>>> import numpy as np
>>> np.set_printoptions(precision=2, suppress=True, linewidth=140)
>>> def tidy(a):
...     return np.round(a, 2) + 0
... 
>>> u = np.array([-3, 0, -5, 0, -9, -4, -5, -4])
>>> feats = np.array([np.roll(u, i) for i in range(8)])
>>> feats
array([[-3,  0, -5,  0, -9, -4, -5, -4],
       [-4, -3,  0, -5,  0, -9, -4, -5],
       [-5, -4, -3,  0, -5,  0, -9, -4],
       [-4, -5, -4, -3,  0, -5,  0, -9],
       [-9, -4, -5, -4, -3,  0, -5,  0],
       [ 0, -9, -4, -5, -4, -3,  0, -5],
       [-5,  0, -9, -4, -5, -4, -3,  0],
       [ 0, -5,  0, -9, -4, -5, -4, -3]])
>>> u = np.array([2, 1, 2, 1, 2, 1, 1, 1])
>>> B = feats + np.outer(u, np.eye(8)[2])
>>> np.linalg.matrix_rank(B - feats)
np.int64(1)
>>> tidy(np.linalg.det(B) / np.linalg.det(feats)), tidy(1 + np.linalg.solve(feats, u)[2])
(np.float64(1.1), np.float64(1.1))
>>> E = np.load("w.npy")
>>> E
array([[0, 1, 0, 0, 0, 0, 0, 0, 0],
       [0, 0, 0, 1, 0, 0, 0, 0, 0],
       [0, 0, 1, 0, 0, 0, 0, 0, 0],
       [0, 0, 0, 0, 0, 0, 1, 0, 0],
       [0, 0, 0, 0, 0, 0, 0, 0, 1],
       [0, 0, 0, 0, 0, 0, 0, 1, 0],
       [0, 0, 0, 0, 1, 0, 0, 0, 0],
       [1, 0, 0, 0, 0, 0, 0, 0, 0],
       [0, 0, 0, 0, 0, 1, 0, 0, 0]])
>>> x0 = np.array([0, 0, -2, 0, 2, 2, -1, 2, 2])
>>> [p for p in range(1, 25) if np.allclose(np.linalg.matrix_power(E, p), np.eye(9))]
[8, 16, 24]
>>> 9 - np.linalg.matrix_rank(E - np.eye(9), tol=1e-8)
np.int64(2)
>>> E.T @ (E @ x0)
array([ 0,  0, -2,  0,  2,  2, -1,  2,  2])
>>> tidy(np.linalg.det(E))
np.float64(-1.0)
>>> tidy(np.linalg.inv(E))
array([[0., 0., 0., 0., 0., 0., 0., 1., 0.],
       [1., 0., 0., 0., 0., 0., 0., 0., 0.],
       [0., 0., 1., 0., 0., 0., 0., 0., 0.],
       [0., 1., 0., 0., 0., 0., 0., 0., 0.],
       [0., 0., 0., 0., 0., 0., 1., 0., 0.],
       [0., 0., 0., 0., 0., 0., 0., 0., 1.],
       [0., 0., 0., 1., 0., 0., 0., 0., 0.],
       [0., 0., 0., 0., 0., 1., 0., 0., 0.],
       [0., 0., 0., 0., 1., 0., 0., 0., 0.]])
>>> rng = np.random.default_rng(944224)
>>> z = rng.permutation(9)
>>> B = E[:, z] * rng.choice([-1, 1], 9)
>>> B
array([[ 0,  0,  1,  0,  0,  0,  0,  0,  0],
       [ 0,  0,  0,  0,  0, -1,  0,  0,  0],
       [ 0,  0,  0,  0,  1,  0,  0,  0,  0],
       [ 0,  0,  0,  0,  0,  0,  0,  0,  1],
       [ 0,  0,  0,  0,  0,  0,  0,  1,  0],
       [ 0,  0,  0,  0,  0,  0, -1,  0,  0],
       [ 0,  0,  0, -1,  0,  0,  0,  0,  0],
       [ 0, -1,  0,  0,  0,  0,  0,  0,  0],
       [-1,  0,  0,  0,  0,  0,  0,  0,  0]])
>>> left, _, Vt = np.linalg.svd(E.T @ B)
>>> z
array([5, 0, 1, 4, 2, 3, 7, 8, 6])
>>> tidy(np.linalg.lstsq(E, B)[0])
array([[ 0., -1.,  0.,  0.,  0.,  0.,  0.,  0.,  0.],
       [ 0.,  0.,  1.,  0.,  0.,  0.,  0.,  0.,  0.],
       [ 0.,  0.,  0.,  0.,  1.,  0.,  0.,  0.,  0.],
       [ 0.,  0.,  0.,  0.,  0., -1.,  0.,  0.,  0.],
       [ 0.,  0.,  0., -1.,  0.,  0.,  0.,  0.,  0.],
       [-1.,  0.,  0.,  0.,  0.,  0.,  0.,  0.,  0.],
       [ 0.,  0.,  0.,  0.,  0.,  0.,  0.,  0.,  1.],
       [ 0.,  0.,  0.,  0.,  0.,  0., -1.,  0.,  0.],
       [ 0.,  0.,  0.,  0.,  0.,  0.,  0.,  1.,  0.]])
>>> tidy(np.abs(np.linalg.eigvals(B)).max())
np.float64(1.0)
>>> (B + B.T) / 2
array([[ 0. ,  0. ,  0.5,  0. ,  0. ,  0. ,  0. ,  0. , -0.5],
       [ 0. ,  0. ,  0. ,  0. ,  0. , -0.5,  0. , -0.5,  0. ],
       [ 0.5,  0. ,  0. ,  0. ,  0.5,  0. ,  0. ,  0. ,  0. ],
       [ 0. ,  0. ,  0. ,  0. ,  0. ,  0. , -0.5,  0. ,  0.5],
       [ 0. ,  0. ,  0.5,  0. ,  0. ,  0. ,  0. ,  0.5,  0. ],
       [ 0. , -0.5,  0. ,  0. ,  0. ,  0. , -0.5,  0. ,  0. ],
       [ 0. ,  0. ,  0. , -0.5,  0. , -0.5,  0. ,  0. ,  0. ],
       [ 0. , -0.5,  0. ,  0. ,  0.5,  0. ,  0. ,  0. ,  0. ],
       [-0.5,  0. ,  0. ,  0.5,  0. ,  0. ,  0. ,  0. ,  0. ]])
>>> np.allclose(B, B.T)
False
>>> np.allclose(B @ B.T, B.T @ B)
True
>>> (B - B.T) / 2
array([[ 0. ,  0. ,  0.5,  0. ,  0. ,  0. ,  0. ,  0. ,  0.5],
       [ 0. ,  0. ,  0. ,  0. ,  0. , -0.5,  0. ,  0.5,  0. ],
       [-0.5,  0. ,  0. ,  0. ,  0.5,  0. ,  0. ,  0. ,  0. ],
       [ 0. ,  0. ,  0. ,  0. ,  0. ,  0. ,  0.5,  0. ,  0.5],
       [ 0. ,  0. , -0.5,  0. ,  0. ,  0. ,  0. ,  0.5,  0. ],
       [ 0. ,  0.5,  0. ,  0. ,  0. ,  0. , -0.5,  0. ,  0. ],
       [ 0. ,  0. ,  0. , -0.5,  0. ,  0.5,  0. ,  0. ,  0. ],
       [ 0. , -0.5,  0. ,  0. , -0.5,  0. ,  0. ,  0. ,  0. ],
       [-0.5,  0. ,  0. , -0.5,  0. ,  0. ,  0. ,  0. ,  0. ]])
>>> B @ B
array([[ 0,  0,  0,  0,  1,  0,  0,  0,  0],
       [ 0,  0,  0,  0,  0,  0,  1,  0,  0],
       [ 0,  0,  0,  0,  0,  0,  0,  1,  0],
       [-1,  0,  0,  0,  0,  0,  0,  0,  0],
       [ 0, -1,  0,  0,  0,  0,  0,  0,  0],
       [ 0,  0,  0,  1,  0,  0,  0,  0,  0],
       [ 0,  0,  0,  0,  0,  0,  0,  0, -1],
       [ 0,  0,  0,  0,  0,  1,  0,  0,  0],
       [ 0,  0, -1,  0,  0,  0,  0,  0,  0]])
>>> tidy(np.sort(np.abs(np.linalg.eigvals(B))))
array([1., 1., 1., 1., 1., 1., 1., 1., 1.])
